In [1]: import numpy as np

In [2]: import numpy.linalg as la

In [3]: np.set_printoptions(suppress=True, linewidth=120)

In [4]: F = np.loadtxt("case8.csv", delimiter=",")

In [5]: print(F)
[[ 1. -2.  4. -8.]
 [ 1. -1.  1. -1.]
 [ 1.  0.  0.  0.]
 [ 1.  1.  1.  1.]
 [ 1.  2.  4.  8.]]

In [6]: vec = np.array([3, 1, 0, 2])

In [7]: y = F @ vec

In [8]: print(y)
[-15.   0.   3.   6.  21.]

In [9]: print(np.round(la.solve(F.T @ F, F.T @ y), 2))
[ 3.  1. -0.  2.]

In [10]: rng = np.random.default_rng(44)

In [11]: y = y + 0.3 * rng.normal(size=5)

In [12]: print(y.round(2))
[-14.57   0.03   3.1    6.34  21.25]

In [13]: coef, *_ = la.lstsq(F, y)

In [14]: print(coef.round(2))
[3.12 1.22 0.06 1.93]

In [15]: print(round(float(la.norm(y - F @ coef)), 2))
0.03

In [16]: print(coef.round())
[3. 1. 0. 2.]

In [17]: print([round(float(la.norm(la.solve(F.T @ F + lam * np.eye(4), F.T @ y))), 2) for lam in (0, 1, 10, 100)])
[3.87, 3.08, 2.23, 1.3]

In [18]: print(np.round(F.T @ (y - F @ coef), 2) + 0)
[0. 0. 0. 0.]

In [19]: mat = np.load("dump.npy")

In [20]: print(mat)
[[  4  10  -5]
 [ 10  18   2]
 [ -5   2 -14]]

In [21]: evals, evecs = la.eigh(mat)

In [22]: print(np.unique(evals.round(6) + 0, return_counts=True)[1])
[1 1 1]

In [23]: print(np.round(la.svd(mat, compute_uv=False), 2))
[23.21 15.95  0.74]

In [24]: print(np.round(np.abs(evecs[:, -1]), 2))
[0.46 0.89 0.01]

In [25]: print(np.round(evecs @ np.diag(evals) @ evecs.T, 2))
[[  4.  10.  -5.]
 [ 10.  18.   2.]
 [ -5.   2. -14.]]

In [26]: print(np.round(la.eigvalsh(mat @ mat), 2))
[  0.55 254.54 538.91]

In [27]: print(evals.round(2))
[-15.95   0.74  23.21]

In [28]: print(np.round(evecs.T @ evecs, 2) + 0)
[[1. 0. 0.]
 [0. 1. 0.]
 [0. 0. 1.]]

In [29]: print(np.round(evecs.T @ mat @ evecs, 2) + 0)
[[-15.95   0.     0.  ]
 [  0.     0.74   0.  ]
 [  0.     0.    23.21]]

In [30]: print(la.matrix_power(mat, 2))
[[141 210  70]
 [210 428 -42]
 [ 70 -42 225]]

In [31]: print(round(la.det(mat), 2))
-274.0

In [32]: print(np.trace(mat))
8

In [33]: print(np.allclose(mat @ mat.T, mat.T @ mat))
True

In [34]: print(np.round(np.sort(np.abs(la.eigvals(mat))), 2))
[ 0.74 15.95 23.21]

In [35]: print(np.round(np.abs(la.eigvals(mat)).max(), 2))
23.21

In [36]: evals, evecs = la.eigh(mat)

In [37]: vec = np.array([1, -3, -1])

In [38]: print((np.sign(evecs[:, -1].round(6)) == np.sign(evecs[0, -1].round(6))).astype(int))
[1 1 0]

In [39]: print(np.round(evecs * np.abs(evals) @ evecs.T, 2))
[[ 7.04  8.56  4.26]
 [ 8.56 18.68 -2.39]
 [ 4.26 -2.39 14.18]]

In [40]: Z = np.array([[2, 3, 3, 3, 2, 3, 3], [2, 2, 0, 3, 2, 3, 1], [0, 3, 2, 3, 2, 3, 2]])

In [41]: feats = rng.normal(size=(20, 3)) @ Z + np.array([-5, -2, 5, -3, 9, -4, 3])

In [42]: print(feats.round(2))
[[-4.6  -4.08  4.7  -5.46  7.36 -6.46  2.32]
 [-5.27  0.59  7.78 -0.93 10.38 -1.93  5.27]
 [-6.07 -2.05  6.17 -3.8   8.47 -4.8   3.42]
 [-3.23 -1.87  5.56 -2.69  9.21 -3.69  3.74]
 [-3.76  1.97  7.44  1.33 11.89  0.33  5.79]
 [-5.37 -3.14  6.17 -5.05  7.63 -6.05  3.26]
 [-7.18 -1.25  8.37 -3.94  8.37 -4.94  4.67]
 [-7.52 -1.03  5.37 -2.45  9.36 -3.45  2.95]
 [-5.73 -1.95  5.37 -3.25  8.83 -4.25  3.07]
 [-6.44 -2.78  5.22 -4.41  8.06 -5.41  2.59]
 [ 1.11  7.56 12.29  7.48 15.99  6.48 11.21]
 [-2.89  2.24  7.02  2.04 12.36  1.04  5.82]
 [-5.7  -3.4   2.53 -3.89  8.41 -4.89  1.04]
 [-1.99  6.48 12.65  5.27 14.51  4.27 10.44]
 [-6.69 -6.98  0.11 -7.66  5.89 -8.66 -1.58]
 [-5.18 -6.01  0.4  -6.23  6.85 -7.23 -0.81]
 [-6.68 -2.63  5.38 -4.33  8.11 -5.33  2.68]
 [-8.77 -3.39  7.24 -6.56  6.63 -7.56  3.07]
 [-2.2   2.84  4.94  3.85 13.57  2.85  4.95]
 [-7.79  1.43 11.38 -1.93  9.72 -2.93  7.02]]

In [43]: lab = feats[:, 5] > np.median(feats[:, 5])

In [44]: r0 = feats[lab].mean(axis=0) - feats[~lab].mean(axis=0)

In [45]: print(lab.astype(int))
[0 1 0 1 1 0 0 1 1 0 1 1 0 1 0 0 0 0 1 1]

In [46]: U, s, Vh = la.svd(feats)

In [47]: print(s.round(2) + 0)
[62.38 36.36  9.73  4.77  0.    0.    0.  ]

In [48]: print(np.argmax(s[:-1] / (s[1:] + 1e-6)) + 1)
4

In [49]: B = U[:, :4] @ np.diag(s[:4]) @ Vh[:4]

In [50]: print(round(la.norm(feats - B, 2), 2), round(float(s[4]), 2))
0.0 0.0

In [51]: print(la.matrix_rank(feats, rtol=0.05))
4

In [52]: print(round(np.abs(feats - B).max(), 2))
0.0

In [53]: print(round(la.norm(feats - B) / la.norm(feats), 2))
0.0

In [54]: rk = la.matrix_rank(feats)

In [55]: print(rk)
4

In [56]: ns = la.svd(feats)[2][rk:].T

In [57]: print(np.allclose(feats @ ns, 0))
True

In [58]: print([int(la.matrix_rank(feats[:, :j + 1])) for j in range(7)])
[1, 2, 3, 4, 4, 4, 4]

In [59]: print([int(la.matrix_rank(np.delete(feats, i, axis=0))) for i in range(20)])
[4, 4, 4, 4, 4, 4, 4, 4, 4, 4, 4, 4, 4, 4, 4, 4, 4, 4, 4, 4]

In [60]: print([int(la.matrix_rank(feats[:i])) for i in range(1, len(feats) + 1)])
[1, 2, 3, 4, 4, 4, 4, 4, 4, 4, 4, 4, 4, 4, 4, 4, 4, 4, 4, 4]

In [61]: cen = feats - feats.mean(axis=0)

In [62]: evecs = la.svd(cen)[2][:4]

In [63]: B = cen - cen @ evecs.T @ evecs

In [64]: print(la.norm(B, axis=1).round(6).argmax())
0

In [65]: print(np.round(B.std(axis=0), 2) + 0)
[0. 0. 0. 0. 0. 0. 0.]

In [66]: print(np.round(np.diag(evecs.T @ evecs), 2))
[0.96 0.28 0.74 0.4  0.69 0.39 0.54]

In [67]: dist = la.norm(feats[:, None] - feats[None], axis=-1)

In [68]: print(dist.shape)
(20, 20)

In [69]: print(dist.mean(axis=1).argmax())
10

In [70]: print(dist[:5, :5].round(2))
[[ 0.    9.52  4.04  5.32 13.02]
 [ 9.52  0.    5.81  5.01  4.13]
 [ 4.04  5.81  0.    3.41  9.65]
 [ 5.32  5.01  3.41  0.    7.89]
 [13.02  4.13  9.65  7.89  0.  ]]

In [71]: print(np.flatnonzero(dist[17] < dist.mean() / 2))
[ 5  9 16 17]

In [72]: print(la.matrix_rank(dist ** 2))
5

In [73]: m1 = np.eye(7, dtype=int)[rng.permutation(7)] * np.array([0, -1, -4, -2, -4, -2, 4])

In [74]: print(m1)
[[ 0  0 -4  0  0  0  0]
 [ 0  0  0  0  0 -2  0]
 [ 0  0  0  0  0  0  0]
 [ 0  0  0  0 -4  0  0]
 [ 0  0  0  0  0  0  4]
 [ 0 -1  0  0  0  0  0]
 [ 0  0  0 -2  0  0  0]]

In [75]: def softmax(z):
    ...:     e = np.exp(z - z.max(axis=-1, keepdims=True))
    ...:     return e / e.sum(axis=-1, keepdims=True)
    ...: 

In [76]: print(np.round(softmax(m1[1]), 2))
[0.16 0.16 0.16 0.16 0.16 0.02 0.16]

In [77]: S = m1 @ m1.T / np.sqrt(7)

In [78]: print(np.round(softmax(S)[1] @ m1, 2))
[ 0.   -0.09 -0.38 -0.19 -0.38 -0.86  0.38]

In [79]: print(np.allclose(m1[:-1].T @ la.lstsq(m1[:-1].T, m1[-1])[0], m1[-1]))
False

In [80]: print(la.lstsq(m1[:-1].T, m1[-1])[2])
5

In [81]: print(np.round(m1 @ la.pinv(m1) @ m1, 2))
[[ 0.  0. -4.  0.  0.  0.  0.]
 [ 0.  0.  0.  0.  0. -2.  0.]
 [ 0.  0.  0.  0.  0.  0.  0.]
 [ 0.  0.  0.  0. -4.  0.  0.]
 [ 0.  0.  0.  0.  0.  0.  4.]
 [ 0. -1.  0.  0.  0.  0.  0.]
 [ 0.  0.  0. -2.  0.  0.  0.]]

In [82]: print(np.allclose(m1, m1.T))
False

In [83]: print(round(float(la.det(m1)), 2))
0.0

In [84]: print(np.trace(m1))
0

In [85]: print((m1 + m1.T) / 2)
[[ 0.   0.  -2.   0.   0.   0.   0. ]
 [ 0.   0.   0.   0.   0.  -1.5  0. ]
 [-2.   0.   0.   0.   0.   0.   0. ]
 [ 0.   0.   0.   0.  -2.   0.  -1. ]
 [ 0.   0.   0.  -2.   0.   0.   2. ]
 [ 0.  -1.5  0.   0.   0.   0.   0. ]
 [ 0.   0.   0.  -1.   2.   0.   0. ]]

In [86]: print(np.allclose(m1 @ m1.T, m1.T @ m1))
False

In [87]: print(np.round(np.sort(np.abs(la.eigvals(m1))), 2))
[0.   0.   1.41 1.41 3.17 3.17 3.17]

In [88]: M = np.array([[3, 1, 3, -1, 1, -1],
    ...:     [0, 2, -2, -3, 3, -1],
    ...:     [0, 0, 2, 1, -1, 3],
    ...:     [0, 0, 0, 1, -1, 1],
    ...:     [0, 0, 0, 0, -3, -3],
    ...:     [0, 0, 0, 0, 0, -3]])

In [89]: B = M / la.norm(M, axis=1, keepdims=True)

In [90]: cov = B @ B.T

In [91]: print(np.argwhere(np.triu(np.abs(cov) > 0.95, 1)))
[]

In [92]: print((np.abs(cov) > 0.9).astype(int))
[[1 0 0 0 0 0]
 [0 1 0 0 0 0]
 [0 0 1 0 0 0]
 [0 0 0 1 0 0]
 [0 0 0 0 1 0]
 [0 0 0 0 0 1]]

In [93]: print(np.round(la.norm(B, axis=1), 2))
[1. 1. 1. 1. 1. 1.]
